$ python -q
>>> import numpy as np
>>> np.set_printoptions(precision=2, suppress=True, linewidth=160, sign=" ")
>>> K = np.load("run15.npy")
>>> K.round(2) + 0
array([[ 0.91, -0.08,  0.12, -0.12,  0.14,  0.11, -0.02, -0.09,  0.02, -0.04, -0.06],
       [-0.08,  0.69,  0.33,  0.01, -0.12,  0.08, -0.07, -0.02,  0.04, -0.02, -0.27],
       [ 0.12,  0.33,  0.5 , -0.05, -0.08, -0.01,  0.16,  0.08,  0.15, -0.15,  0.22],
       [-0.12,  0.01, -0.05,  0.59,  0.21,  0.01,  0.17, -0.21,  0.  , -0.31, -0.11],
       [ 0.14, -0.12, -0.08,  0.21,  0.36, -0.13,  0.08,  0.22,  0.14, -0.11, -0.21],
       [ 0.11,  0.08, -0.01,  0.01, -0.13,  0.39,  0.14, -0.02, -0.43, -0.02, -0.05],
       [-0.02, -0.07,  0.16,  0.17,  0.08,  0.14,  0.84,  0.04,  0.02,  0.22,  0.06],
       [-0.09, -0.02,  0.08, -0.21,  0.22, -0.02,  0.04,  0.85, -0.09, -0.09, -0.05],
       [ 0.02,  0.04,  0.15,  0.  ,  0.14, -0.43,  0.02, -0.09,  0.58,  0.11,  0.01],
       [-0.04, -0.02, -0.15, -0.31, -0.11, -0.02,  0.22, -0.09,  0.11,  0.62, -0.19],
       [-0.06, -0.27,  0.22, -0.11, -0.21, -0.05,  0.06, -0.05,  0.01, -0.19,  0.67]])
>>> # symmetric, so the eigenvalues are real
>>> ev, V = np.linalg.eigh(K)
>>> vec = np.array([3, 5, 4, 0, 3, 1, -5, -5, 3, -1, 1])
>>> np.round(V * np.abs(ev) @ V.T, 2) + 0
array([[ 0.91, -0.08,  0.12, -0.12,  0.14,  0.11, -0.02, -0.09,  0.02, -0.04, -0.06],
       [-0.08,  0.69,  0.33,  0.01, -0.12,  0.08, -0.07, -0.02,  0.04, -0.02, -0.27],
       [ 0.12,  0.33,  0.5 , -0.05, -0.08, -0.01,  0.16,  0.08,  0.15, -0.15,  0.22],
       [-0.12,  0.01, -0.05,  0.59,  0.21,  0.01,  0.17, -0.21,  0.  , -0.31, -0.11],
       [ 0.14, -0.12, -0.08,  0.21,  0.36, -0.13,  0.08,  0.22,  0.14, -0.11, -0.21],
       [ 0.11,  0.08, -0.01,  0.01, -0.13,  0.39,  0.14, -0.02, -0.43, -0.02, -0.05],
       [-0.02, -0.07,  0.16,  0.17,  0.08,  0.14,  0.84,  0.04,  0.02,  0.22,  0.06],
       [-0.09, -0.02,  0.08, -0.21,  0.22, -0.02,  0.04,  0.85, -0.09, -0.09, -0.05],
       [ 0.02,  0.04,  0.15,  0.  ,  0.14, -0.43,  0.02, -0.09,  0.58,  0.11,  0.01],
       [-0.04, -0.02, -0.15, -0.31, -0.11, -0.02,  0.22, -0.09,  0.11,  0.62, -0.19],
       [-0.06, -0.27,  0.22, -0.11, -0.21, -0.05,  0.06, -0.05,  0.01, -0.19,  0.67]])
>>> round(vec @ K @ vec / (vec @ vec), 2), np.round(ev[0], 2), round(ev[-1], 2)
(np.float64(0.78), np.float64(-0.0), np.float64(1.0))
>>> round(np.abs(K).sum(axis=1).max(), 2), round(float(np.abs(ev).max()), 2)
(np.float64(1.89), 1.0)
>>> np.round(vec @ K @ vec, 2)
np.float64(94.7)
>>> np.round(np.linalg.eigvalsh(K[1:, 1:]), 2) + 0
array([ 0.  ,  0.  ,  0.  ,  0.09,  1.  ,  1.  ,  1.  ,  1.  ,  1.  ,  1.  ])
